% python3 -q
>>> import numpy as np
>>> from numpy import linalg as LA
>>> np.set_printoptions(precision=2, suppress=True, linewidth=160, floatmode="fixed")
>>> O, _ = LA.qr(np.array([[1.2, -0.1, -0.3, 0.6, -0.1, 0.7],
...     [-0.5, 0.2, 1.3, 1.3, -1.3, 0.5],
...     [-0.8, -2.0, 1.4, 2.1, -1.1, -0.3],
...     [-0.1, -0.8, -0.3, 1.0, 0.0, -2.3],
...     [-1.2, -1.9, 0.7, 0.1, -1.7, -0.3],
...     [-1.5, 0.6, -0.1, -0.6, 0.9, 0.2]]))
>>> V, _ = LA.qr(np.array([[0.1, 0.1, -0.2], [0.2, 0.0, 0.3], [0.7, -0.3, -1.4]]))
>>> sigma = 10 * 0.9 ** np.arange(3)
>>> A = O[:, :3] * sigma @ V[:3]
>>> A
array([[ 0.28,  3.08,  4.39],
       [ 6.28, -2.70, -1.16],
       [ 0.69, -5.95,  3.37],
       [-3.73, -0.70,  1.38],
       [-3.32, -5.82,  1.02],
       [-1.56, -2.69, -7.11]])
>>> x = np.array([-2, 1, 3])
>>> y = A @ x
>>> y
array([ 15.69, -18.75,   2.79,  10.90,   3.87, -20.89])
>>> rng = np.random.default_rng(1375)
>>> y = y + 0.02 * rng.normal(size=6)
>>> y
array([ 15.68, -18.75,   2.83,  10.86,   3.87, -20.88])
>>> c, *_ = LA.lstsq(A, y)
>>> np.round(LA.norm(y - A @ c), 2)
np.float64(0.05)
>>> c.round()
array([-2.00,  1.00,  3.00])
>>> Y = np.c_[A[:, :1] @ np.array([[2]]), np.array([2, -3, -3, -2, -3, 0])]
>>> Y
array([[ 0.56,  2.00],
       [12.56, -3.00],
       [ 1.38, -3.00],
       [-7.47, -2.00],
       [-6.63, -3.00],
       [-3.13,  0.00]])
>>> LA.norm(LA.qr(A)[0].T @ Y, axis=0) ** 2 / ((Y ** 2).sum(axis=0) + 1e-12)
array([1.00, 0.83])
>>> LA.matrix_rank(np.c_[A, Y])
np.int64(4)
>>> LA.matrix_rank(Y)
np.int64(2)
>>> M = np.loadtxt("w.csv", delimiter=",")
>>> M
array([[ 3.33, -0.18,  4.16,  1.87],
       [-1.73, -4.86,  0.92,  0.05],
       [-3.80,  1.35, -4.32, -2.45],
       [ 3.74, -1.39,  4.48,  2.40],
       [ 2.09,  2.11,  0.26,  0.79],
       [ 0.45, -1.25,  0.09,  0.60],
       [ 2.11,  8.01,  0.59, -0.51],
       [-1.08,  1.13,  0.63, -1.08],
       [-0.66, -0.10,  0.80, -0.45],
       [ 0.47, -2.66,  1.22,  0.89],
       [-0.31, -1.77, -2.55,  0.47],
       [-0.86,  4.03, -1.41, -1.30],
       [ 0.44,  3.11,  1.57, -0.49],
       [-1.26,  0.69, -2.95, -0.83],
       [-3.29,  0.11, -4.19, -1.77],
       [ 4.11,  2.77,  1.41,  1.81],
       [-1.26, -0.29,  1.63, -0.73],
       [-0.88, -1.92, -1.78, -0.01],
       [ 1.02,  4.73, -0.15, -0.50],
       [ 1.95,  6.58,  1.58, -0.33],
       [-3.95, -1.45, -2.38, -2.02],
       [ 1.00, -2.57,  0.46,  1.27],
       [-0.70, -7.36,  1.42,  1.24],
       [-1.05,  1.20,  0.57, -0.97],
       [-2.01, -0.66, -1.23, -1.04],
       [-3.94, -0.02, -3.47, -2.26],
       [-1.85, -5.23, -2.59,  0.26],
       [-0.79,  5.42, -2.34, -1.50]])
>>> cov = np.cov(M, rowvar=False)
>>> M.std(axis=0)
array([2.15, 3.44, 2.23, 1.25])
>>> np.round(np.corrcoef(M.T), 2) + 0
array([[ 1.00,  0.29,  0.77,  0.81],
       [ 0.29,  1.00,  0.00, -0.32],
       [ 0.77,  0.00,  1.00,  0.72],
       [ 0.81, -0.32,  0.72,  1.00]])
>>> np.round(LA.eigvalsh(cov)[::-1], 2) + 0
array([13.06,  9.68,  1.12,  0.00])
>>> Y = np.c_[M[:, :3] @ np.array([[1, 0, 3], [3, 2, 2], [3, 1, 0]]), np.array([2, 2, 0, 3, 1, 1, 2, 3, 1, 1, 0, 0, 2, 0, 3, 2, 2, 2, 3, 3, 3, 2, 2, 0, 0, 0, 3, 0])]
>>> Y
array([[ 15.27,   3.80,   9.63,   2.00],
       [-13.55,  -8.80, -14.91,   2.00],
       [-12.71,  -1.62,  -8.70,   0.00],
       [ 13.01,   1.70,   8.44,   3.00],
       [  9.20,   4.48,  10.49,   1.00],
       [ -3.03,  -2.41,  -1.15,   1.00],
       [ 27.91,  16.61,  22.35,   2.00],
       [  4.20,   2.89,  -0.98,   3.00],
       [  1.44,   0.60,  -2.18,   1.00],
       [ -3.85,  -4.10,  -3.91,   1.00],
       [-13.27,  -6.09,  -4.47,   0.00],
       [  7.00,   6.65,   5.48,   0.00],
       [ 14.48,   7.79,   7.54,   2.00],
       [ -8.04,  -1.57,  -2.40,   0.00],
       [-15.53,  -3.97,  -9.65,   3.00],
       [ 16.65,   6.95,  17.87,   2.00],
       [  2.76,   1.05,  -4.36,   2.00],
       [-11.98,  -5.62,  -6.48,   2.00],
       [ 14.76,   9.31,  12.52,   3.00],
       [ 26.43,  14.74,  19.01,   3.00],
       [-15.44,  -5.28, -14.75,   3.00],
       [ -5.33,  -4.68,  -2.14,   2.00],
       [-18.52, -13.30, -16.82,   2.00],
       [  4.26,   2.97,  -0.75,   0.00],
       [ -7.68,  -2.55,  -7.35,   0.00],
       [-14.41,  -3.51, -11.86,   0.00],
       [-25.31, -13.05, -16.01,   3.00],
       [  8.45,   8.50,   8.47,   0.00]])
>>> np.round(LA.lstsq(M, Y[:, 0])[0], 2) + 0
array([1.00, 3.00, 3.00, 0.00])
